$ python -q
>>> import numpy as np
>>> from numpy import linalg as LA
>>> np.set_printoptions(suppress=True, linewidth=140)
>>> def rnd(a):
...     return np.round(a, 3) + 0
... 
>>> data = np.load("sample3.npy")
>>> data
array([[  1,  -2,   4,  -8],
       [  1,  -1,   1,  -1],
       [  1,   0,   0,   0],
       [  1,   1,   1,   1],
       [  1,   2,   4,   8],
       [  1,   3,   9,  27],
       [  1,   4,  16,  64],
       [  1,   5,  25, 125],
       [  1,   6,  36, 216]])
>>> proj = data @ LA.solve(data.T @ data, data.T)
>>> rnd(proj @ data[:, 1])
array([-2., -1.,  0.,  1.,  2.,  3.,  4.,  5.,  6.])
>>> rnd(np.trace(proj))
np.float64(4.0)
>>> M2 = np.c_[data[:, :3] @ np.array([[6, 2, 9], [3, 1, -2], [-1, 4, 5]]), np.array([2, 3, 2, 0, 2, 2, 2, 1, 0])]
>>> M2
array([[ -4,  16,  33,   2],
       [  2,   5,  16,   3],
       [  6,   2,   9,   2],
       [  8,   7,  12,   0],
       [  8,  20,  25,   2],
       [  6,  41,  48,   2],
       [  2,  70,  81,   2],
       [ -4, 107, 124,   1],
       [-12, 152, 177,   0]])
>>> LA.matrix_rank(M2)
np.int64(4)
>>> rnd(LA.lstsq(data, M2[:, 0])[0])
array([ 6.,  3., -1.,  0.])
>>> J = np.load("block19.npy")
>>> rnd(J)
array([[ 0.287,  0.049,  0.067,  0.286,  0.002, -0.053, -0.334,  0.041],
       [ 0.049,  0.431,  0.302, -0.098,  0.12 ,  0.338, -0.114,  0.02 ],
       [ 0.067,  0.302,  0.435, -0.099,  0.006,  0.039, -0.057,  0.369],
       [ 0.286, -0.098, -0.099,  0.465,  0.272, -0.154, -0.223, -0.022],
       [ 0.002,  0.12 ,  0.006,  0.272,  0.814,  0.068,  0.241,  0.001],
       [-0.053,  0.338,  0.039, -0.154,  0.068,  0.468, -0.073, -0.311],
       [-0.334, -0.114, -0.057, -0.223,  0.241, -0.073,  0.518,  0.091],
       [ 0.041,  0.02 ,  0.369, -0.022,  0.001, -0.311,  0.091,  0.582]])
>>> # null space of dimension 4
>>> w, evecs = LA.eigh(J)
>>> rnd(evecs @ np.diag(w) @ evecs.T)
array([[ 0.287,  0.049,  0.067,  0.286,  0.002, -0.053, -0.334,  0.041],
       [ 0.049,  0.431,  0.302, -0.098,  0.12 ,  0.338, -0.114,  0.02 ],
       [ 0.067,  0.302,  0.435, -0.099,  0.006,  0.039, -0.057,  0.369],
       [ 0.286, -0.098, -0.099,  0.465,  0.272, -0.154, -0.223, -0.022],
       [ 0.002,  0.12 ,  0.006,  0.272,  0.814,  0.068,  0.241,  0.001],
       [-0.053,  0.338,  0.039, -0.154,  0.068,  0.468, -0.073, -0.311],
       [-0.334, -0.114, -0.057, -0.223,  0.241, -0.073,  0.518,  0.091],
       [ 0.041,  0.02 ,  0.369, -0.022,  0.001, -0.311,  0.091,  0.582]])
>>> rnd(LA.eigvalsh(J @ J))
array([0., 0., 0., 0., 1., 1., 1., 1.])
>>> rnd(w.sum()), rnd(np.trace(J))
(np.float64(4.0), np.float64(4.0))
>>> rnd(evecs.T @ J @ evecs)
array([[0., 0., 0., 0., 0., 0., 0., 0.],
       [0., 0., 0., 0., 0., 0., 0., 0.],
       [0., 0., 0., 0., 0., 0., 0., 0.],
       [0., 0., 0., 0., 0., 0., 0., 0.],
       [0., 0., 0., 0., 1., 0., 0., 0.],
       [0., 0., 0., 0., 0., 1., 0., 0.],
       [0., 0., 0., 0., 0., 0., 1., 0.],
       [0., 0., 0., 0., 0., 0., 0., 1.]])
>>> rnd(evecs.T @ evecs)
array([[1., 0., 0., 0., 0., 0., 0., 0.],
       [0., 1., 0., 0., 0., 0., 0., 0.],
       [0., 0., 1., 0., 0., 0., 0., 0.],
       [0., 0., 0., 1., 0., 0., 0., 0.],
       [0., 0., 0., 0., 1., 0., 0., 0.],
       [0., 0., 0., 0., 0., 1., 0., 0.],
       [0., 0., 0., 0., 0., 0., 1., 0.],
       [0., 0., 0., 0., 0., 0., 0., 1.]])
>>> (w > 1e-8).sum(), (w < -1e-8).sum()
(np.int64(4), np.int64(0))
>>> rnd(w)
array([0., 0., 0., 0., 1., 1., 1., 1.])
>>> np.unique(w.round(6) + 0, return_counts=True)[1]
array([4, 4])
>>> x = np.array([5, 5, 2, 4, 2, 1, 0, 2])
>>> rnd(np.trace(J))
np.float64(4.0)
>>> rnd(np.eye(8) - J)
array([[ 0.713, -0.049, -0.067, -0.286, -0.002,  0.053,  0.334, -0.041],
       [-0.049,  0.569, -0.302,  0.098, -0.12 , -0.338,  0.114, -0.02 ],
       [-0.067, -0.302,  0.565,  0.099, -0.006, -0.039,  0.057, -0.369],
       [-0.286,  0.098,  0.099,  0.535, -0.272,  0.154,  0.223,  0.022],
       [-0.002, -0.12 , -0.006, -0.272,  0.186, -0.068, -0.241, -0.001],
       [ 0.053, -0.338, -0.039,  0.154, -0.068,  0.532,  0.073,  0.311],
       [ 0.334,  0.114,  0.057,  0.223, -0.241,  0.073,  0.482, -0.091],
       [-0.041, -0.02 , -0.369,  0.022, -0.001,  0.311, -0.091,  0.418]])
>>> rnd((x - J @ x) @ (J @ x))
np.float64(0.0)
>>> rnd(J @ J @ x)
array([ 2.99 ,  3.229,  3.105,  2.949,  3.405,  0.873, -2.658,  1.811])
>>> M2 = np.array([[1, 1], [1, -1]])
>>> rng = np.random.default_rng(368)
>>> F = np.kron(M2, np.kron(M2, M2))[rng.permutation(8)][:3]
>>> F
array([[ 1,  1, -1, -1, -1, -1,  1,  1],
       [ 1,  1,  1,  1, -1, -1, -1, -1],
       [ 1,  1, -1, -1,  1,  1, -1, -1]])
>>> [round(float(x), 3) for x in LA.svd(data, compute_uv=False)[:3]]
[263.67, 9.71, 3.744]
>>> np.argsort(-LA.norm(data, axis=0).round(6), kind="stable")[:3]
array([3, 2, 1])
>>> rnd(LA.norm(data, 2) / LA.norm(data))
np.float64(0.999)
>>> Uu, sv, vt = LA.svd(J)
>>> evecs = vt[:(sv > 1e-8).sum()]
>>> x = J[0] + 4 * J[2] + rng.integers(2) * np.eye(8)[0]
>>> rnd(x)
array([ 1.556,  1.255,  1.805, -0.109,  0.026,  0.101, -0.562,  1.515])
>>> LA.matrix_rank(np.vstack([J, x]))
np.int64(5)
>>> rnd(np.diag(evecs.T @ evecs))
array([0.287, 0.431, 0.435, 0.465, 0.814, 0.468, 0.518, 0.582])
>>> M2 = F + rng.integers(-2, 3, (3, 1)) @ rng.integers(-2, 3, (1, 8))
>>> M2
array([[ 2,  0,  1,  1,  0,  1,  3, -1],
       [-1,  3, -3, -3, -3, -5, -5,  3],
       [ 2,  0,  1,  1,  2,  3,  1, -3]])
>>> np.abs(M2 - F).sum(axis=1)
array([13, 26, 13])
>>> M2 - F
array([[ 1, -1,  2,  2,  1,  2,  2, -2],
       [-2,  2, -4, -4, -2, -4, -4,  4],
       [ 1, -1,  2,  2,  1,  2,  2, -2]])
>>> W0 = np.load("dump.npy")
>>> rnd(W0)
array([[-0.164, -0.329, -0.526, -0.239,  0.306,  0.42 ,  0.064,  0.28 ,  0.03 ,  0.421],
       [-0.033, -0.035, -0.211, -0.149,  0.433, -0.485, -0.184, -0.389, -0.558,  0.109],
       [-0.262, -0.161, -0.471, -0.119, -0.509, -0.38 ,  0.455, -0.186,  0.133, -0.09 ],
       [-0.425,  0.545, -0.072, -0.379, -0.249, -0.01 , -0.503,  0.016,  0.129,  0.203],
       [-0.164, -0.39 , -0.136, -0.032,  0.07 ,  0.26 , -0.442, -0.426,  0.261, -0.533],
       [-0.098, -0.167, -0.181,  0.492, -0.47 ,  0.153, -0.33 ,  0.176, -0.549,  0.046],
       [-0.425,  0.363, -0.267,  0.452,  0.407, -0.088,  0.125,  0.278,  0.067, -0.376],
       [-0.654, -0.189,  0.52 , -0.185,  0.02 ,  0.19 ,  0.294, -0.046, -0.322, -0.052],
       [ 0.262,  0.161, -0.164, -0.515, -0.078,  0.159,  0.081,  0.321, -0.386, -0.569],
       [ 0.098,  0.441, -0.178,  0.13 , -0.029,  0.532,  0.299, -0.584, -0.163,  0.079]])
>>> f = np.array([-2, 0])
>>> rnd(np.polyval(f, W0[2]))
array([ 0.523,  0.322,  0.942,  0.237,  1.017,  0.759, -0.909,  0.371, -0.266,  0.18 ])
>>> rnd(np.convolve(W0[2], f))
array([ 0.523,  0.322,  0.942,  0.237,  1.017,  0.759, -0.909,  0.371, -0.266,  0.18 ,  0.   ])
